$ ipython --no-banner

In [1]: import numpy as np

In [2]: import numpy.linalg as la

In [3]: np.set_printoptions(suppress=True, linewidth=160)

In [4]: rd = lambda a: np.round(a, 3) + 0

In [5]: cent = np.array([[3, 0, 3, 0, 0, 0, 1, 3, 3, 1],
   ...:     [2, 0, 0, 1, 2, 3, 0, 2, 0, 0],
   ...:     [3, 0, 1, 2, 1, 1, 0, 3, 3, 0]])

In [6]: feats = np.repeat(cent, 43 // 3, axis=0)

In [7]: rng = np.random.default_rng(28193)

In [8]: feats = feats + 0.02 * rng.normal(size=feats.shape)

In [9]: print(rd(feats))
[[ 3.016  0.031  2.991 -0.006 -0.019  0.008  1.004  3.     3.021  1.025]
 [ 3.022  0.027  2.97   0.002  0.011 -0.016  1.004  2.998  3.02   1.03 ]
 [ 3.018 -0.004  3.011 -0.017 -0.012  0.001  0.985  2.976  2.997  1.028]
 [ 2.985  0.014  2.99   0.034 -0.017 -0.034  1.004  3.001  3.004  1.012]
 [ 3.006  0.018  3.049  0.017  0.    -0.026  1.049  3.031  2.998  1.012]
 [ 2.977 -0.002  3.006 -0.008  0.003 -0.005  0.987  3.023  2.998  1.028]
 [ 3.03   0.006  3.011  0.007 -0.024 -0.041  0.997  2.995  3.034  1.003]
 [ 3.034  0.001  3.012  0.016 -0.01   0.01   0.991  2.99   2.983  1.009]
 [ 2.981 -0.024  3.028 -0.009  0.012 -0.002  0.989  3.013  3.042  1.023]
 [ 2.982  0.006  2.968  0.005  0.031  0.001  0.991  3.008  3.017  0.987]
 [ 2.976 -0.044  3.001  0.014  0.007 -0.003  1.013  3.027  2.964  1.023]
 [ 3.046  0.025  3.02   0.012  0.032  0.031  0.973  2.991  3.003  1.002]
 [ 2.982  0.011  3.004  0.01   0.021  0.005  1.001  3.001  2.971  0.945]
 [ 2.97   0.033  2.991  0.008  0.016  0.033  0.991  2.999  2.975  0.993]
 [ 1.982 -0.041 -0.002  0.973  1.988  3.025  0.001  2.005  0.001 -0.007]
 [ 1.995 -0.007 -0.017  0.985  2.     3.003  0.016  2.029 -0.001  0.014]
 [ 1.982 -0.022  0.002  0.981  2.003  2.997  0.011  1.98   0.    -0.002]
 [ 1.964  0.045  0.013  0.993  2.006  3.009  0.012  2.003 -0.041 -0.005]
 [ 2.006  0.058  0.032  0.995  1.976  2.974  0.025  2.019  0.021 -0.02 ]
 [ 2.     0.018  0.011  0.992  1.961  2.982  0.015  2.049  0.003 -0.024]
 [ 1.978  0.028 -0.024  0.993  1.995  2.97   0.026  2.014  0.009 -0.004]
 [ 2.007 -0.007  0.02   0.951  1.997  3.017 -0.005  1.967  0.039  0.027]
 [ 2.008  0.011 -0.002  1.016  1.991  3.013  0.01   2.007  0.014 -0.018]
 [ 1.992 -0.014 -0.007  0.992  2.024  3.027 -0.011  1.957  0.017  0.003]
 [ 1.979  0.003 -0.02   0.971  2.016  2.995  0.012  2.006  0.017  0.005]
 [ 1.994  0.027  0.02   0.998  2.011  2.96   0.016  1.998  0.002 -0.012]
 [ 2.035  0.018 -0.006  0.989  1.979  2.987  0.007  2.006 -0.007 -0.004]
 [ 1.989 -0.015 -0.016  1.012  2.013  3.044 -0.012  1.996 -0.004  0.036]
 [ 3.024  0.038  0.988  1.989  1.003  0.999 -0.012  3.02   2.993 -0.027]
 [ 2.988  0.004  1.002  2.009  1.003  0.998 -0.004  3.009  3.038  0.023]
 [ 2.965 -0.002  0.997  1.999  1.001  0.993  0.01   3.022  2.962 -0.009]
 [ 3.027 -0.017  1.018  1.987  1.009  0.994 -0.025  2.98   2.995 -0.034]
 [ 3.016  0.016  0.998  1.987  0.989  0.982 -0.034  2.978  3.006  0.018]
 [ 3.007 -0.007  1.031  1.987  1.002  0.964  0.036  3.038  3.03  -0.012]
 [ 3.01   0.021  0.979  1.997  1.061  1.004 -0.007  2.99   2.992  0.004]
 [ 2.995  0.026  1.021  1.996  0.971  0.992  0.014  3.02   2.995  0.011]
 [ 3.009 -0.03   0.997  2.036  1.003  1.036 -0.012  2.989  2.985  0.023]
 [ 3.014 -0.005  1.006  2.05   0.995  0.965  0.022  2.991  3.     0.006]
 [ 3.004  0.024  0.988  1.993  0.982  0.964  0.009  3.017  2.975 -0.004]
 [ 3.001  0.013  1.02   2.016  1.005  1.006 -0.025  3.013  2.971  0.037]
 [ 2.997 -0.008  1.003  1.988  0.997  1.005 -0.002  2.979  3.028  0.021]
 [ 3.011 -0.018  0.997  1.997  0.997  0.99  -0.014  2.978  2.992  0.009]]

In [10]: r0 = np.array([1, 3])

In [11]: rd(np.polyval(r0, feats[19]))
Out[11]: array([5.   , 3.018, 3.011, 3.992, 4.961, 5.982, 3.015, 5.049, 3.003, 2.976])
